$ python3 -q
>>> import numpy as np
>>> np.set_printoptions(precision=1, suppress=True, linewidth=200, floatmode="fixed")
>>> rnd = lambda a: np.round(a, 1) + 0
>>> W0 = np.load("out9.npy")
>>> rnd(W0)
array([[-0.1, -0.1,  0.2, -0.3, -0.6, -0.1,  0.3, -0.6],
       [-0.1, -0.4,  0.0,  0.5, -0.4,  0.0, -0.7, -0.1],
       [ 0.0, -0.7,  0.0, -0.5,  0.2,  0.5,  0.0,  0.0],
       [-0.3, -0.4, -0.1, -0.2,  0.0, -0.7,  0.0,  0.4],
       [ 0.7, -0.3, -0.1,  0.3, -0.3,  0.0,  0.4,  0.3],
       [ 0.3, -0.1, -0.6,  0.0,  0.3, -0.3, -0.1, -0.6],
       [ 0.2,  0.3, -0.5, -0.5, -0.5,  0.1, -0.3,  0.3],
       [-0.5,  0.0, -0.6,  0.3, -0.1,  0.3,  0.4,  0.0]])
>>> x = np.array([-2, 3, 3, -2, 0, 2, 1, 0])
>>> target = W0 @ x
>>> b, lr = np.zeros(8), 1 / np.linalg.norm(W0, 2) ** 2
>>> for i in range(8):
...     b -= lr * W0.T @ (W0 @ b - target)
...     if i % 2 == 0: print(i, round(np.linalg.norm(W0 @ b - target), 1))
... 
0 0.0
2 0.0
4 0.0
6 0.0
>>> rnd(np.linalg.cond(W0))
np.float64(1.0)
>>> rnd(b)
array([-2.0,  3.0,  3.0, -2.0,  0.0,  2.0,  1.0,  0.0])
>>> mat = np.array([[-1, 0, 1, 2, 3, 4, 5],
...     [6, 7, 8, 9, 10, 11, 12],
...     [13, 14, 15, 16, 17, 18, 19],
...     [20, 21, 22, 23, 24, 25, 26],
...     [27, 28, 29, 30, 31, 32, 33]])
>>> mat
array([[-1,  0,  1,  2,  3,  4,  5],
       [ 6,  7,  8,  9, 10, 11, 12],
       [13, 14, 15, 16, 17, 18, 19],
       [20, 21, 22, 23, 24, 25, 26],
       [27, 28, 29, 30, 31, 32, 33]])
>>> rnd(mat @ np.linalg.pinv(mat) @ mat)
array([[-1.0,  0.0,  1.0,  2.0,  3.0,  4.0,  5.0],
       [ 6.0,  7.0,  8.0,  9.0, 10.0, 11.0, 12.0],
       [13.0, 14.0, 15.0, 16.0, 17.0, 18.0, 19.0],
       [20.0, 21.0, 22.0, 23.0, 24.0, 25.0, 26.0],
       [27.0, 28.0, 29.0, 30.0, 31.0, 32.0, 33.0]])
>>> np.linalg.lstsq(mat[:-1].T, mat[-1])[2]
np.int32(2)
>>> m1 = np.load("dump.npy")
>>> m1
array([[  0.5,   0.3,  -4.4,  -9.0,  -1.7,   2.8,   0.0],
       [  0.4,  -2.5,  -2.9, -10.9,  -4.1,   2.4,   0.3],
       [  0.6,  -0.3,  -3.3,  -9.5,  -4.1,   3.8,  -1.4],
       [ -0.5,  -1.9,  -2.8,  -8.9,  -3.6,   2.8,  -0.5],
       [ -0.4,   1.2,  -4.8,  -7.5,  -2.2,   4.6,  -1.6],
       [ -0.4,   2.2,  -3.9,  -8.2,  -2.6,   2.5,   1.0],
       [  0.5,  -0.1,  -4.0,  -8.9,  -2.7,   4.7,   0.9],
       [  0.8,  -0.4,  -2.3, -10.0,  -1.8,   4.6,   0.3],
       [ -0.2,  -0.5,  -3.5,  -9.2,  -3.7,   3.3,   0.9],
       [ -0.3,   1.0,  -2.4,  -7.1,  -4.3,   3.2,  -1.3],
       [  0.4,   0.2,  -3.9, -10.3,  -2.3,   1.7,   0.1],
       [  1.8,   0.0,  -4.8,  -8.6,  -1.7,   3.4,  -2.1],
       [  0.9,  -0.2,  -3.1,  -9.5,  -2.4,   2.8,   0.4],
       [ -0.6,  -0.7,  -2.6,  -9.3,  -3.0,   3.3,   2.3],
       [ -0.2,  -1.4,  -1.8,  -8.5,  -3.7,   4.2,   1.3],
       [  0.9,   0.7,  -2.3, -10.5,  -3.8,   3.2,   0.6],
       [ -0.6,   1.0,  -4.1,  -7.5,  -2.5,   2.4,  -0.7],
       [ -1.3,  -0.1,  -4.8,  -9.9,  -1.8,   3.5,  -0.1],
       [  1.1,   0.1,  -2.8,  -8.7,  -2.5,   4.0,  -1.3],
       [  0.9,  -0.1,  -2.5,  -9.7,  -2.6,   2.3,   0.5],
       [  0.0,  -1.3,  -4.0,  -8.3,  -3.2,   4.2,   0.1],
       [ -0.3,   1.3,  -3.9,  -8.7,  -3.4,   2.4,  -0.9],
       [ -0.2,  -0.3,  -4.3,  -9.8,  -2.3,   1.9,  -0.6],
       [ -0.6,   0.5,  -2.5, -10.8,  -1.8,   1.5,   2.6],
       [  1.9,  -0.2,  -2.6,  -7.9,  -3.0,   2.8,   1.2],
       [ -0.4,   0.8,  -3.0,  -9.6,  -4.4,   5.7,  -1.3],
       [ -0.5,   0.1,  -3.3,  -7.9,  -3.0,   1.0,  -0.4],
       [ -0.8,  -0.2,  -3.2,  -7.8,  -2.4,   0.7,   1.2],
       [ -1.0,   1.8,  -2.6,  -8.4,  -0.4,   4.8,  -0.2],
       [  1.1,  -0.7,  -4.0,  -8.7,  -3.4,   2.8,  -1.1],
       [  0.8,  -1.5,  -2.4,  -9.2,  -4.2,   2.4,   1.0],
       [ -0.9,   0.5,  -1.8,  -7.6,  -2.0,   3.4,   0.6],
       [ -0.9,   0.2,  -4.3,  -9.0,  -4.3,   3.4,  -1.2],
       [ -1.1,  -1.2,  -1.4,  -8.1,  -3.2,   1.9,  -0.6],
       [  0.7,   1.6,  -3.6,  -8.7,  -2.1,   4.5,   0.3],
       [  1.9,   0.7,  -4.9,  -8.9,  -1.8,   2.7,  -0.7],
       [  0.6,  -0.1,  -0.6, -10.3,  -1.9,   3.4,   1.9]])
>>> G = np.cov(m1, rowvar=False)
>>> rnd(m1.std(axis=0))
array([0.8, 1.0, 1.0, 1.0, 0.9, 1.1, 1.1])
>>> rnd(np.corrcoef(m1[:, 3], m1[:, 5])[0, 1])
np.float64(0.0)
>>> G.shape
(7, 7)
>>> rnd(np.linalg.eigvalsh(G)[::-1])
array([2.1, 1.3, 1.2, 1.0, 0.6, 0.5, 0.4])
>>> np.median(m1, axis=0)
array([-0.2, -0.1, -3.2, -8.9, -2.6,  3.2,  0.1])
>>> rnd(np.polyfit(m1[:, 3], m1[:, 5], 1))
array([0.0, 3.4])
>>> rnd(G)
array([[ 0.7, -0.1, -0.1, -0.2,  0.0,  0.1, -0.1],
       [-0.1,  1.0, -0.3,  0.3,  0.4,  0.2, -0.2],
       [-0.1, -0.3,  1.1, -0.1, -0.1,  0.0,  0.6],
       [-0.2,  0.3, -0.1,  0.9,  0.0,  0.0, -0.3],
       [ 0.0,  0.4, -0.1,  0.0,  0.9,  0.0,  0.2],
       [ 0.1,  0.2,  0.0,  0.0,  0.0,  1.2, -0.3],
       [-0.1, -0.2,  0.6, -0.3,  0.2, -0.3,  1.2]])
